$ ipython --no-banner

In [1]: import numpy as np

In [2]: from numpy import linalg as LA

In [3]: np.set_printoptions(suppress=True, linewidth=140)

In [4]: rnd = lambda a: np.round(a, 4) + 0

In [5]: feats = np.loadtxt("mat.csv", delimiter=",")

In [6]: feats
Out[6]: 
array([[2., 5., 9., 8., 2., 6., 7.],
       [0., 3., 9., 1., 9., 5., 5.],
       [0., 0., 7., 7., 1., 3., 8.],
       [0., 0., 0., 6., 3., 4., 2.],
       [0., 0., 0., 0., 7., 5., 3.],
       [0., 0., 0., 0., 0., 2., 0.],
       [0., 0., 0., 0., 0., 0., 7.]])

In [7]: T = np.stack([feats, 5 * feats, feats[::-1]])

In [8]: np.einsum("bij,cij->bc", T, T)
Out[8]: 
array([[  858.,  4290.,   275.],
       [ 4290., 21450.,  1375.],
       [  275.,  1375.,   858.]])

In [9]: LA.matrix_rank(T)
Out[9]: array([7, 7, 7])

In [10]: LA.matrix_rank(T.reshape(3, -1))
Out[10]: np.int64(2)

In [11]: T.sum(axis=0)
Out[11]: 
array([[12., 30., 54., 48., 12., 36., 49.],
       [ 0., 18., 54.,  6., 54., 32., 30.],
       [ 0.,  0., 42., 42., 13., 23., 51.],
       [ 0.,  0.,  0., 42., 21., 28., 14.],
       [ 0.,  0.,  7.,  7., 43., 33., 26.],
       [ 0.,  3.,  9.,  1.,  9., 17.,  5.],
       [ 2.,  5.,  9.,  8.,  2.,  6., 49.]])

In [12]: (feats + feats.T) / 2
Out[12]: 
array([[2. , 2.5, 4.5, 4. , 1. , 3. , 3.5],
       [2.5, 3. , 4.5, 0.5, 4.5, 2.5, 2.5],
       [4.5, 4.5, 7. , 3.5, 0.5, 1.5, 4. ],
       [4. , 0.5, 3.5, 6. , 1.5, 2. , 1. ],
       [1. , 4.5, 0.5, 1.5, 7. , 2.5, 1.5],
       [3. , 2.5, 1.5, 2. , 2.5, 2. , 0. ],
       [3.5, 2.5, 4. , 1. , 1.5, 0. , 7. ]])

In [13]: np.allclose(feats @ feats.T, feats.T @ feats)
Out[13]: False

In [14]: K = np.loadtxt("block7.csv", delimiter=",")

In [15]: K
Out[15]: 
array([[ -3.,  -3.,  -3.,  -3.,  -3.,  -3.,  -3.,  -3.,  -3.,  -3.,  -3.,  -3.,  -3.],
       [ -3.,  -6.,  -6.,  -6.,  -6.,  -6.,  -6.,  -6.,  -6.,  -6.,  -6.,  -6.,  -6.],
       [ -3.,  -6.,  -9.,  -9.,  -9.,  -9.,  -9.,  -9.,  -9.,  -9.,  -9.,  -9.,  -9.],
       [ -3.,  -6.,  -9., -12., -12., -12., -12., -12., -12., -12., -12., -12., -12.],
       [ -3.,  -6.,  -9., -12., -15., -15., -15., -15., -15., -15., -15., -15., -15.],
       [ -3.,  -6.,  -9., -12., -15., -18., -18., -18., -18., -18., -18., -18., -18.],
       [ -3.,  -6.,  -9., -12., -15., -18., -21., -21., -21., -21., -21., -21., -21.],
       [ -3.,  -6.,  -9., -12., -15., -18., -21., -24., -24., -24., -24., -24., -24.],
       [ -3.,  -6.,  -9., -12., -15., -18., -21., -24., -27., -27., -27., -27., -27.],
       [ -3.,  -6.,  -9., -12., -15., -18., -21., -24., -27., -30., -30., -30., -30.],
       [ -3.,  -6.,  -9., -12., -15., -18., -21., -24., -27., -30., -33., -33., -33.],
       [ -3.,  -6.,  -9., -12., -15., -18., -21., -24., -27., -30., -33., -36., -36.],
       [ -3.,  -6.,  -9., -12., -15., -18., -21., -24., -27., -30., -33., -36., -39.]])

In [16]: evals, V = LA.eigh(K)

In [17]: rnd(evals.sum()), np.trace(K)
Out[17]: (np.float64(-273.0), np.float64(-273.0))

In [18]: (evals > 1e-8).sum(), (evals < -1e-8).sum()
Out[18]: (np.int64(0), np.int64(13))

In [19]: np.unique(evals.round(6) + 0, return_counts=True)[1]
Out[19]: array([1, 1, 1, 1, 1, 1, 1, 1, 1, 1, 1, 1, 1])

In [20]: rnd(LA.eigvalsh(K + 5 * np.eye(13)))
Out[20]: 
array([-216.8396,  -19.8726,   -4.1179,    0.2193,    2.    ,    2.8968,    3.4074,    3.7219,    3.9256,    4.0608,    4.1506,    4.2079,
          4.2398])

In [21]: x0 = np.array([-1, -1, 2, -1, 2, -2, -2, -2, 0, -1, 0, 2, -1])

In [22]: y = K @ x0

In [23]: y
Out[23]: array([15., 27., 36., 51., 63., 81., 93., 99., 99., 99., 96., 93., 96.])

In [24]: rnd(LA.solve(K.T, K[2]))
Out[24]: array([0., 0., 1., 0., 0., 0., 0., 0., 0., 0., 0., 0., 0.])

In [25]: rnd(LA.solve(K, y + K[:, 3]))
Out[25]: array([-1., -1.,  2.,  0.,  2., -2., -2., -2.,  0., -1.,  0.,  2., -1.])
